$ python3 -q
>>> import numpy as np
>>> np.set_printoptions(precision=2, suppress=True, linewidth=120, legacy="1.25")
>>> tidy = lambda a: np.round(a, 2) + 0
>>> sv = 5 * 0.7 ** np.arange(3)
>>> O, _ = np.linalg.qr(np.array([[-1.1, 0.8, -0.7], [-2.1, 0.4, -0.1], [-1.5, -0.6, 0.3]]))
>>> rng = np.random.default_rng(61818)
>>> K = rng.normal(size=(13, 3)) * sv @ O
>>> print(tidy(K))
[[-2.2   1.39 -1.93]
 [-1.22  4.72  1.03]
 [ 2.15  2.88 -1.28]
 [ 3.    0.06 -4.79]
 [ 0.67  3.1   2.66]
 [ 2.59  5.27  7.13]
 [-0.37  9.51 14.41]
 [-0.93 -2.14 -8.39]
 [-3.54  5.    0.35]
 [ 8.98 -2.77 -0.34]
 [-2.82 -0.88  0.62]
 [-0.45  7.22  0.62]
 [ 5.65  2.58 -1.55]]
>>> gram = np.cov(K, rowvar=False)
>>> print(tidy(np.median(K, axis=0)))
[-0.37  2.88  0.35]
>>> print(tidy(np.polyfit(K[:, 0], K[:, 2], 1)))
[-0.09  0.74]
>>> print(tidy(np.corrcoef(K.T)))
[[ 1.   -0.32 -0.06]
 [-0.32  1.    0.74]
 [-0.06  0.74  1.  ]]
>>> print(tidy(np.linalg.eigvalsh(gram)[::-1]))
[39.2  13.24  3.59]
>>> dist = np.linalg.norm(K[:, None] - K[None], axis=-1)
>>> print(tidy(np.linalg.norm(K, axis=1)))
[ 3.24  4.98  3.81  5.65  4.13  9.24 17.27  8.71  6.14  9.41  3.02  7.26  6.4 ]
>>> print(np.flatnonzero(dist[7] < dist.mean() / 2))
[7]
>>> print(dist.shape)
(13, 13)
>>> print(dist[7].round(6).argsort(kind="stable")[:4])
[7 3 0 2]
>>> P = K @ np.linalg.solve(K.T @ K, K.T)
>>> print(tidy(np.diag(P)))
[0.08 0.12 0.13 0.17 0.04 0.2  0.58 0.24 0.22 0.52 0.06 0.32 0.31]
>>> print(np.allclose(P @ P, P))
True
>>> print(tidy(np.linalg.eigvalsh(P)))
[0. 0. 0. 0. 0. 0. 0. 0. 0. 0. 1. 1. 1.]
>>> print(tidy(np.trace(P)))
3.0
>>> print(np.linalg.matrix_rank(np.eye(13) - P))
10
>>> print(tidy(P @ K[:, 0]))
[-2.2  -1.22  2.15  3.    0.67  2.59 -0.37 -0.93 -3.54  8.98 -2.82 -0.45  5.65]
>>> A2 = np.c_[K[:, :2] @ np.array([[2, -1], [-2, -1]]), np.array([-3, -5, -7, 6, -4, -3, 9, 4, 7, 0, 8, 9, 3])]
>>> print(tidy(A2))
[[ -7.17   0.81  -3.  ]
 [-11.88  -3.5   -5.  ]
 [ -1.46  -5.03  -7.  ]
 [  5.88  -3.06   6.  ]
 [ -4.85  -3.77  -4.  ]
 [ -5.37  -7.86  -3.  ]
 [-19.78  -9.14   9.  ]
 [  2.41   3.07   4.  ]
 [-17.08  -1.45   7.  ]
 [ 23.51  -6.21   0.  ]
 [ -3.89   3.7    8.  ]
 [-15.33  -6.77   9.  ]
 [  6.14  -8.23   3.  ]]
>>> print(tidy(np.linalg.norm(np.linalg.qr(K)[0].T @ A2, axis=0) ** 2 / ((A2 ** 2).sum(axis=0) + 1e-12)))
[1.   1.   0.11]
>>> M = np.load("block17.npy")
>>> print(M)
[[ 3.3  0.   2. ]
 [-3.   1.3  0. ]
 [ 3.   0.   2.3]]
>>> O = M.astype(float).copy()
>>> for j in range(3):
...     O[:, j] -= O[:, :j] @ (O[:, :j].T @ O[:, j])
...     O[:, j] /= np.linalg.norm(O[:, j])
... 
>>> print(tidy(O))
[[ 0.61  0.41 -0.67]
 [-0.56  0.83  0.  ]
 [ 0.56  0.38  0.74]]
>>> print(tidy(O.T @ O))
[[1. 0. 0.]
 [0. 1. 0.]
 [0. 0. 1.]]
>>> A2 = np.array([[-3, -1, -1], [0, -2, 3]])
>>> Z = np.kron(A2, M)
>>> print(np.linalg.matrix_rank(Z))
6
>>> print(np.linalg.matrix_rank(M, rtol=0.1))
2
>>> print(tidy(np.abs(np.linalg.svd(M)[2][-1])))
[0.34 0.8  0.5 ]
>>> print(tidy(np.linalg.norm(M, 2) / np.linalg.norm(M)))
0.95
>>> print(np.linalg.cond(M) > 100)
False
>>> print(np.argsort(-np.linalg.norm(M, axis=0).round(6), kind="stable")[:3])
[0 2 1]
>>> print([round(float(x), 2) for x in np.linalg.svd(M, compute_uv=False)[:3]])
[6.01, 1.93, 0.18]
>>> w1 = np.array([[-1, 0, 0, 0, -1, 1], [0, 0, 1, -1, -2, 0], [2, 1, -1, 2, -1, 1]])
>>> c = np.array([-2, -3, 2, 0, 3, 1])
>>> hid = np.maximum(M @ w1 + c, 0)
>>> print(tidy((hid > 0).mean(axis=0)))
[0.33 0.   0.33 0.67 0.33 0.67]
>>> print(hid)
[[0.  0.  0.  4.  0.  6.3]
 [1.  0.  3.3 0.  3.4 0. ]
 [0.  0.  0.  4.6 0.  6.3]]
>>> Z = np.array([[-3, -3, 1],
...     [2, -3, 0],
...     [-3, 2, -2],
...     [-2, -2, -3],
...     [-1, -2, 0],
...     [-2, 1, 3]])
>>> print(w1 @ Z)
[[  2   6   2]
 [  1   8   1]
 [ -6 -12   1]]
>>> print((hid @ Z).round(6).argmax(axis=1))
[2 1 2]
>>> print(tidy(hid @ Z))
[[-20.6  -1.7   6.9]
 [-16.3  -3.2  -5.6]
 [-21.8  -2.9   5.1]]
>>> gram = hid.T @ hid
>>> print(np.trace(gram), tidy((hid ** 2).sum()))
139.99 139.99
>>> print(np.linalg.matrix_rank(gram))
3
>>> print(tidy(gram))
[[ 1.    0.    3.3   0.    3.4   0.  ]
 [ 0.    0.    0.    0.    0.    0.  ]
 [ 3.3   0.   10.89  0.   11.22  0.  ]
 [ 0.    0.    0.   37.16  0.   54.18]
 [ 3.4   0.   11.22  0.   11.56  0.  ]
 [ 0.    0.    0.   54.18  0.   79.38]]
>>> print(tidy(np.diag(gram)))
[ 1.    0.   10.89 37.16 11.56 79.38]
>>> feats = np.load("test3.npy")
>>> print(feats)
[[ 3.  0.  0.  0.]
 [ 0. -3.  2.  2.]
 [ 0. -2. -3. -2.]
 [ 0. -2.  0.  3.]]
>>> print(np.flatnonzero(np.linalg.matrix_power((feats != 0) + (feats.T != 0) + np.eye(4), 4)[2]))
[1 2 3]
>>> print(tidy(np.linalg.det(feats)))
105.0
>>> P = np.triu(np.array([[-2, 1, 1, -2], [0, 1, 0, 0], [-2, -1, -2, -1], [0, 2, 0, 0]]), 1) + np.eye(4)
>>> A2 = P @ feats @ np.linalg.inv(P)
>>> print(np.linalg.matrix_rank(A2))
4
>>> print(A2)
[[ 3. -4. -4. -4.]
 [ 0. -3.  2.  4.]
 [ 0.  0. -3. -8.]
 [ 0. -2.  0.  3.]]
>>> print(tidy(np.linalg.det(A2)))
105.0
>>> print(tidy(np.poly(A2)))
[  1.   0. -10. -32. 105.]
>>> w1 = np.array([[2, 1], [1, 1], [3, 3], [1, 3]])
>>> c = np.array([-5, 6])
>>> hid = np.maximum(feats @ w1 + c, 0)
>>> print(hid)
[[ 1.  9.]
 [ 0. 15.]
 [ 0.  0.]
 [ 0. 13.]]
>>> print((hid > 0).mean(axis=0))
[0.25 0.75]
>>> Z = np.array([[0, 0], [-1, 1]])
>>> print((hid @ Z).round(6).argmax(axis=1))
[1 1 0 1]
>>> print(w1 @ Z)
[[-1  1]
 [-1  1]
 [-3  3]
 [-3  3]]
>>> X = np.loadtxt("dump.csv", delimiter=",")
>>> print(X)
[[  0.12  -7.53  -7.32]
 [  5.74  -5.13  -1.43]
 [  4.32  -6.37  -0.41]
 [  6.97  -2.18  -9.86]
 [ -0.87 -10.4    1.44]
 [  1.3   -6.31  -8.94]
 [  4.41  -5.79  -2.46]
 [ -2.39  -9.67  -5.64]
 [  3.26  -5.39  -7.21]
 [ -6.2  -12.44  -5.06]
 [  7.76  -2.92  -4.73]
 [  5.6   -4.48  -4.42]
 [ 11.85  -0.85  -1.77]
 [ -0.92  -8.65  -5.66]
 [  2.6   -6.97  -2.72]
 [  7.03  -2.53  -8.31]
 [ -1.18  -8.82  -5.73]
 [  0.15  -8.1   -4.92]
 [  3.29  -5.15  -8.07]
 [ 10.95  -1.16  -2.99]
 [  9.21  -2.68  -1.72]
 [ -2.19  -9.84  -4.41]]
>>> Xc = X - X.mean(axis=0)
>>> evecs = np.linalg.svd(Xc)[2][:2]
>>> A2 = Xc - Xc @ evecs.T @ evecs
>>> print(tidy(A2.std(axis=0)))
[0. 0. 0.]
>>> print(tidy(np.diag(evecs.T @ evecs)))
[0.69 0.35 0.96]
>>> A2 = X + rng.integers(-2, 3, (22, 2)) @ rng.integers(-2, 3, (2, 3))
>>> print(tidy(A2))
[[ -1.88 -11.53  -3.32]
 [  4.74 -11.13  -3.43]
 [  6.32  -0.37  -2.41]
 [  6.97  -4.18 -11.86]
 [  1.13  -8.4   -4.56]
 [  0.3   -8.31  -6.94]
 [  4.41  -3.79  -0.46]
 [ -0.39  -1.67  -5.64]
 [  5.26   2.61  -7.21]
 [ -4.2   -6.44  -7.06]
 [  8.76   3.08  -2.73]
 [  3.6  -12.48  -4.42]
 [ 12.85   1.15  -3.77]
 [  1.08  -0.65  -5.66]
 [  0.6  -12.97  -0.72]
 [  9.03  -2.53 -16.31]
 [ -3.18  -8.82   2.27]
 [  2.15  -8.1  -12.92]
 [  2.29  -7.15  -6.07]
 [  8.95  -3.16   3.01]
 [ 11.21   3.32  -3.72]
 [ -1.19 -11.84 -10.41]]
>>> print(tidy(np.abs(A2 - X).sum(axis=1)))
[10.  9. 10.  4. 10.  5.  4. 10. 10. 10.  9. 10.  5. 10. 10. 10. 10. 10.  5. 10. 10.  9.]
>>> gram = np.cov(X, rowvar=False)
>>> print(tidy(np.corrcoef(X[:, 2], X[:, 1])[0, 1]))
-0.07
>>> print(tidy(gram))
[[21.89 14.51  2.16]
 [14.51 10.15 -0.68]
 [ 2.16 -0.68  8.64]]
>>> print(np.argwhere(np.triu(np.abs(np.corrcoef(X.T)) > 0.8, 1)))
[[0 1]]
>>> print(tidy(np.corrcoef(X.T)))
[[ 1.    0.97  0.16]
 [ 0.97  1.   -0.07]
 [ 0.16 -0.07  1.  ]]
>>> print(tidy(np.linalg.eigvalsh(gram)[::-1]))
[31.76  8.92  0.  ]
